>>> import numpy as np
>>> np.set_printoptions(precision=2, suppress=True, linewidth=120, legacy="1.25")
>>> tidy = lambda a: np.round(a, 2) + 0
>>> out = np.array([[1, 2], [-1, 1]])
>>> W2 = np.array([[0, -1, 2], [2, -2, 1], [-2, -1, 1]])
>>> E = np.kron(out, W2)
>>> print(E)
[[ 0 -1  2  0 -2  4]
 [ 2 -2  1  4 -4  2]
 [-2 -1  1 -4 -2  2]
 [ 0  1 -2  0 -1  2]
 [-2  2 -1  2 -2  1]
 [ 2  1 -1 -2 -1  1]]
>>> x0 = np.array([9, 6, 4, 6, 6, 8])
>>> h = np.maximum(E @ x0, 0)
>>> print(E * (h > 1e-9)[:, None])
[[ 0 -1  2  0 -2  4]
 [ 2 -2  1  4 -4  2]
 [ 0  0  0  0  0  0]
 [ 0  1 -2  0 -1  2]
 [ 0  0  0  0  0  0]
 [ 2  1 -1 -2 -1  1]]
>>> print(np.maximum(E @ x0, 0) - np.maximum(-E @ x0, 0))
[ 22  26 -40   8  -2  10]
>>> print(h)
[22 26  0  8  0 10]
>>> print(np.flatnonzero(h > 1e-9))
[0 1 3 5]
>>> print(E.T @ h)
[  72  -56   44   84 -166  166]
>>> A = np.load("out8.npy")
>>> print(tidy(A))
[[ 0.24  0.21  0.24  0.14 -0.04  0.19 -0.16]
 [ 0.21  0.21  0.23  0.11 -0.16  0.05 -0.17]
 [ 0.24  0.23  0.25  0.14 -0.1   0.13 -0.18]
 [ 0.14  0.11  0.14  0.08  0.    0.13 -0.08]
 [-0.04 -0.16 -0.1   0.    0.52  0.42  0.18]
 [ 0.19  0.05  0.13  0.13  0.42  0.54  0.01]
 [-0.16 -0.17 -0.18 -0.08  0.18  0.01  0.15]]
>>> rng = np.random.default_rng(355)
>>> lab = rng.permutation(6)
>>> out = E[:, lab] * rng.choice([-1, 1], 6)
>>> print(out)
[[-2  2 -1 -4  0  0]
 [-1  4 -2 -2  2 -4]
 [-1  2 -1 -2 -2  4]
 [ 2  1  1 -2  0  0]
 [ 1  2  2 -1 -2 -2]
 [ 1  1  1 -1  2  2]]
>>> U, _, VT = np.linalg.svd(E.T @ out)
>>> print(lab)
[2 4 1 5 0 3]
>>> U, sig, VT = np.linalg.svd(A)
>>> evecs = VT[:(sig > 1e-8).sum()]
>>> x0 = A[3] + 2 * A[0] + rng.integers(2) * np.eye(7)[3]
>>> print(tidy(x0))
[ 0.63  0.53  0.62  0.36 -0.08  0.5  -0.4 ]
>>> print(np.linalg.matrix_rank(np.vstack([A, x0])))
2
>>> print(tidy(evecs.T @ evecs))
[[ 0.24  0.21  0.24  0.14 -0.04  0.19 -0.16]
 [ 0.21  0.21  0.23  0.11 -0.16  0.05 -0.17]
 [ 0.24  0.23  0.25  0.14 -0.1   0.13 -0.18]
 [ 0.14  0.11  0.14  0.08  0.    0.13 -0.08]
 [-0.04 -0.16 -0.1   0.    0.52  0.42  0.18]
 [ 0.19  0.05  0.13  0.13  0.42  0.54  0.01]
 [-0.16 -0.17 -0.18 -0.08  0.18  0.01  0.15]]
>>> print(np.allclose(evecs.T @ evecs @ x0, x0))
True
